$ ipython --no-banner

In [1]: import numpy as np

In [2]: import numpy.linalg as la

In [3]: np.set_printoptions(suppress=True, linewidth=160)

In [4]: arr = np.load("m.npy")

In [5]: print(arr)
[[-2  0  0  0]
 [ 0  1  3  0]
 [ 0 -1 -3  0]
 [ 0  0  0 -1]]

In [6]: rank = la.matrix_rank(arr)

In [7]: print(rank)
3

In [8]: ns = la.svd(arr)[2][rank:].T

In [9]: print(ns.shape)
(4, 1)

In [10]: print(np.allclose(arr @ ns, 0))
True

In [11]: print([int(la.matrix_rank(np.delete(arr, i, axis=0))) for i in range(4)])
[2, 3, 3, 2]

In [12]: A = np.load("out17.npy")

In [13]: print(A)
[[2 0 0]
 [0 2 0]
 [0 1 1]
 [2 1 2]
 [0 0 2]
 [2 1 2]]

In [14]: # row 5 repeats row 3

In [15]: x = np.array([3, 3, 1])

In [16]: rhs = A @ x

In [17]: c, lr = np.zeros(3), 1 / la.norm(A, 2) ** 2

In [18]: for i in range(300):
    ...:     c -= lr * A.T @ (A @ c - rhs)
    ...:     if i % 50 == 0: print(i, round(la.norm(A @ c - rhs), 1))
    ...: 
0 3.9
50 0.0
100 0.0
150 0.0
200 0.0
250 0.0

In [19]: print(c.round(1))
[3. 3. 1.]

In [20]: print(round(float(la.cond(A)), 1))
2.4

In [21]: Y = np.c_[A[:, :1] @ np.array([[3]]), np.array([3, -2, 0, 3, 3, 1])]

In [22]: print(Y)
[[ 6  3]
 [ 0 -2]
 [ 0  0]
 [ 6  3]
 [ 0  3]
 [ 6  1]]

In [23]: print(la.matrix_rank(np.c_[A, Y]))
4

In [24]: print(np.round(la.lstsq(A, Y[:, 0])[0], 1) + 0)
[3. 0. 0.]

In [25]: P = Y @ la.solve(Y.T @ Y, Y.T)

In [26]: print(np.round(np.diag(P), 1))
[0.4 0.3 0.  0.4 0.6 0.4]

In [27]: print(np.allclose(P @ P, P))
True

In [28]: print(la.matrix_rank(np.eye(6) - P))
4

In [29]: Uu, sv, Vt = la.svd(arr)

In [30]: vecs = Vt[:(sv > 1e-8).sum()]

In [31]: rng = np.random.default_rng(232840)

In [32]: x = arr[2] + 2 * arr[1] + rng.integers(2) * np.eye(4)[3]

In [33]: print(x)
[0. 1. 3. 0.]

In [34]: print(la.matrix_rank(np.vstack([arr, x])))
3

In [35]: mat = np.load("x.npy")

In [36]: print(mat)
[[ 5 -1  3]
 [-1  1  1]
 [ 3  1  5]]

In [37]: # null space of dimension 1

In [38]: Uu, sv, Vt = la.svd(mat)

In [39]: vecs = Vt[:(sv > 1e-8).sum()]

In [40]: x = mat[2] + 2 * mat[1] + rng.integers(2) * np.eye(3)[0]

In [41]: print(x)
[1. 3. 7.]

In [42]: print(la.matrix_rank(np.vstack([mat, x])))
2

In [43]: x = np.array([3, 5, 9])

In [44]: h1 = np.maximum(mat @ x, 0)

In [45]: print(mat * (h1 > 1e-9)[:, None])
[[ 5 -1  3]
 [-1  1  1]
 [ 3  1  5]]

In [46]: P = np.triu(np.array([[3, -1, 1], [1, -1, -3], [1, -3, 0]]), 1) + np.eye(3)

In [47]: Y = P @ mat @ la.inv(P)

In [48]: print(la.matrix_rank(Y))
2

In [49]: print(Y)
[[  9.   8.  22.]
 [-10. -12. -40.]
 [  3.   4.  14.]]

In [50]: print(round(np.trace(la.pinv(Y) @ Y), 1))
2.0

In [51]: print(la.lstsq(Y[:-1].T, Y[-1])[2])
2

In [52]: print(np.abs(np.diag(la.qr(Y)[1])) > 1e-9)
[ True  True False]

In [53]: print(np.round(Y @ la.pinv(Y) @ Y, 1))
[[  9.   8.  22.]
 [-10. -12. -40.]
 [  3.   4.  14.]]

In [54]: Y = np.array([[1, 3], [-3, 2]])

In [55]: E = np.kron(np.eye(2, dtype=int), Y)

In [56]: print(E)
[[ 1  3  0  0]
 [-3  2  0  0]
 [ 0  0  1  3]
 [ 0  0 -3  2]]

In [57]: # 2 groups of indices that never mix

In [58]: print(np.kron(np.eye(2, dtype=int), E))
[[ 1  3  0  0  0  0  0  0]
 [-3  2  0  0  0  0  0  0]
 [ 0  0  1  3  0  0  0  0]
 [ 0  0 -3  2  0  0  0  0]
 [ 0  0  0  0  1  3  0  0]
 [ 0  0  0  0 -3  2  0  0]
 [ 0  0  0  0  0  0  1  3]
 [ 0  0  0  0  0  0 -3  2]]

In [59]: print(round(la.det(E[::-1]), 1))
121.0

In [60]: print(np.argsort(-la.norm(mat, axis=0).round(6), kind="stable")[:3])
[0 2 1]

In [61]: print([round(float(x), 1) for x in la.svd(mat, compute_uv=False)[:3]])
[8.0, 3.0, 0.0]

In [62]: O, r_ = la.qr(E)

In [63]: print(r_.round(1))
[[-3.2  0.9  0.   0. ]
 [ 0.   3.5  0.   0. ]
 [ 0.   0.  -3.2  0.9]
 [ 0.   0.   0.   3.5]]

In [64]: print(np.round(O @ r_, 1))
[[ 1.  3.  0.  0.]
 [-3.  2.  0.  0.]
 [ 0.  0.  1.  3.]
 [ 0.  0. -3.  2.]]

In [65]: print(np.allclose(r_.T @ r_, E.T @ E))
True

In [66]: print(O.round(1))
[[-0.3  0.9  0.   0. ]
 [ 0.9  0.3  0.   0. ]
 [-0.  -0.  -0.3  0.9]
 [-0.  -0.   0.9  0.3]]

In [67]: print(np.trace(O @ O.T))
4.0

In [68]: x = np.array([1, 0, 3, 2])

In [69]: rhs = E @ x

In [70]: c, lr = np.zeros(4), 1 / la.norm(E, 2) ** 2

In [71]: for i in range(25):
    ...:     c -= lr * E.T @ (E @ c - rhs)
    ...:     if i % 5 == 0: print(i, round(la.norm(E @ c - rhs), 1))
    ...: 
0 4.8
5 0.1
10 0.0
15 0.0
20 0.0

In [72]: print(round(float(la.cond(E)), 1))
1.4

In [73]: x = np.array([-1, 0, -2, 2])

In [74]: print(E @ (2 * x))
[-2  6  8 20]

In [75]: print(E * x)
[[-1  0  0  0]
 [ 3  0  0  0]
 [ 0  0 -2  6]
 [ 0  0  6  4]]

In [76]: print(la.norm(E @ x) <= la.norm(E, 2) * la.norm(x) + 1e-9)
True

In [77]: print(E @ np.eye(4)[1])
[3. 2. 0. 0.]

In [78]: idx = rng.integers(0, 2, 4)

In [79]: F = np.triu((idx[:, None] == idx) & (rng.random((4, 4)) < 0.8), 1).astype(int)

In [80]: F += F.T

In [81]: print(F)
[[0 0 0 1]
 [0 0 1 0]
 [0 1 0 0]
 [1 0 0 0]]

In [82]: # columns are unit length and at right angles

In [83]: w, vecs = la.eig(F)

In [84]: print(np.round(np.sort(la.eigvals(F.T)), 1))
[-1. -1.  1.  1.]

In [85]: print(np.prod(w))
1.0

In [86]: w, vecs = la.eigh(F)

In [87]: print(w.sum(), np.trace(F))
0.0 0

In [88]: print((w > 1e-8).sum(), (w < -1e-8).sum())
2 2

In [89]: print(np.round(la.svd(F, compute_uv=False), 1))
[1. 1. 1. 1.]

In [90]: print(np.round(la.eigvalsh(F + 4 * np.eye(4)), 1))
[3. 3. 5. 5.]

In [91]: print(np.unique(w.round(6) + 0, return_counts=True)[1])
[2 2]

In [92]: print(np.round(la.eigvalsh(F @ F), 1))
[1. 1. 1. 1.]

In [93]: Y = np.array([[1, 1], [3, 1]])

In [94]: feats = np.tile(Y, (2, 2))

In [95]: print(feats)
[[1 1 1 1]
 [3 1 3 1]
 [1 1 1 1]
 [3 1 3 1]]

In [96]: # rows 0 and 2 are equal

In [97]: G = feats.T @ feats

In [98]: print(np.round(la.svd(feats, compute_uv=False) ** 2, 1) + 0)
[46.6  1.4  0.   0. ]

In [99]: print((feats @ feats.T).shape)
(4, 4)

In [100]: print(G)
[[20  8 20  8]
 [ 8  4  8  4]
 [20  8 20  8]
 [ 8  4  8  4]]

In [101]: print(np.allclose(feats[:-1].T @ la.lstsq(feats[:-1].T, feats[-1])[0], feats[-1]))
True

In [102]: P = np.triu(np.array([[-2, -2, 0, 0], [-1, 0, -2, -2], [1, 2, 0, 0], [-1, 0, 2, 1]]), 1) + np.eye(4)

In [103]: Y = P @ feats @ la.inv(P)

In [104]: print(Y)
[[ -5. -11. -27. -23.]
 [ -5. -13. -31. -29.]
 [  1.   3.   7.   7.]
 [  3.   7.  17.  15.]]

In [105]: print(np.round(np.poly(Y), 1) + 0)
[ 1. -4. -8.  0.  0.]

In [106]: print(la.matrix_rank(Y))
2

In [107]: print(P @ feats - feats @ P)
[[-6.  0. -4.  0.]
 [-8.  2. -6. -2.]
 [ 0.  2.  2.  2.]
 [ 0.  6.  2.  2.]]

In [108]: print(round(la.norm(feats, 2) / la.norm(feats), 1))
1.0

In [109]: print(la.matrix_rank(feats, rtol=0.1))
2

In [110]: print(la.cond(feats) > 100)
True

In [111]: x = np.array([-8, 8, 2, -6])

In [112]: h1 = np.maximum(feats @ x, 0)

In [113]: print(np.flatnonzero(h1 > 1e-9))
[]

In [114]: print(np.maximum(feats @ x, 0) - np.maximum(-feats @ x, 0))
[ -4 -16  -4 -16]

In [115]: print(feats * (h1 > 1e-9)[:, None])
[[0 0 0 0]
 [0 0 0 0]
 [0 0 0 0]
 [0 0 0 0]]

In [116]: K = np.array([[3, 3, 3, 3], [3, 6, 6, 6], [3, 6, 9, 9], [3, 6, 9, 12]])

In [117]: # equal to its transpose

In [118]: Y = la.inv(K)

In [119]: print(np.round(la.cond(K), 1))
29.3

In [120]: print(np.round(K @ Y, 1) + 0)
[[1. 0. 0. 0.]
 [0. 1. 0. 0.]
 [0. 0. 1. 0.]
 [0. 0. 0. 1.]]

In [121]: print(Y.round(1) + 0)
[[ 0.7 -0.3  0.   0. ]
 [-0.3  0.7 -0.3  0. ]
 [ 0.  -0.3  0.7 -0.3]
 [ 0.   0.  -0.3  0.3]]

In [122]: G = K.T @ K

In [123]: print(np.diag(G))
[ 36 117 207 270]

In [124]: print(la.matrix_rank(G))
4

In [125]: print(np.round(la.svd(K, compute_uv=False) ** 2, 1))
[618.6   9.    1.6   0.7]

In [126]: print((K @ K.T).shape)
(4, 4)

In [127]: print(G)
[[ 36  63  81  90]
 [ 63 117 153 171]
 [ 81 153 207 234]
 [ 90 171 234 270]]

In [128]: print([round(float(x), 1) for x in la.svd(G, compute_uv=False)[:3]])
[618.6, 9.0, 1.6]

In [129]: print(la.matrix_rank(G, rtol=0.1))
1

In [130]: print(np.argsort(-la.norm(G, axis=0).round(6), kind="stable")[:3])
[3 2 1]

In [131]: print(la.cond(G) > 100)
True

In [132]: data = np.array([[0, 3, 3, 1], [1, 4, 0, 5], [4, 3, 0, 2], [1, 1, 3, 1]])

In [133]: print(data)
[[0 3 3 1]
 [1 4 0 5]
 [4 3 0 2]
 [1 1 3 1]]

In [134]: O = data.astype(float).copy()

In [135]: for j in range(4):
     ...:     O[:, j] -= O[:, :j] @ (O[:, :j].T @ O[:, j])
     ...:     O[:, j] /= la.norm(O[:, j])
     ...: 

In [136]: print(O.round(1) + 0)
[[ 0.   0.7  0.4 -0.6]
 [ 0.2  0.7 -0.5  0.5]
 [ 0.9 -0.2 -0.1 -0.3]
 [ 0.2  0.   0.8  0.6]]
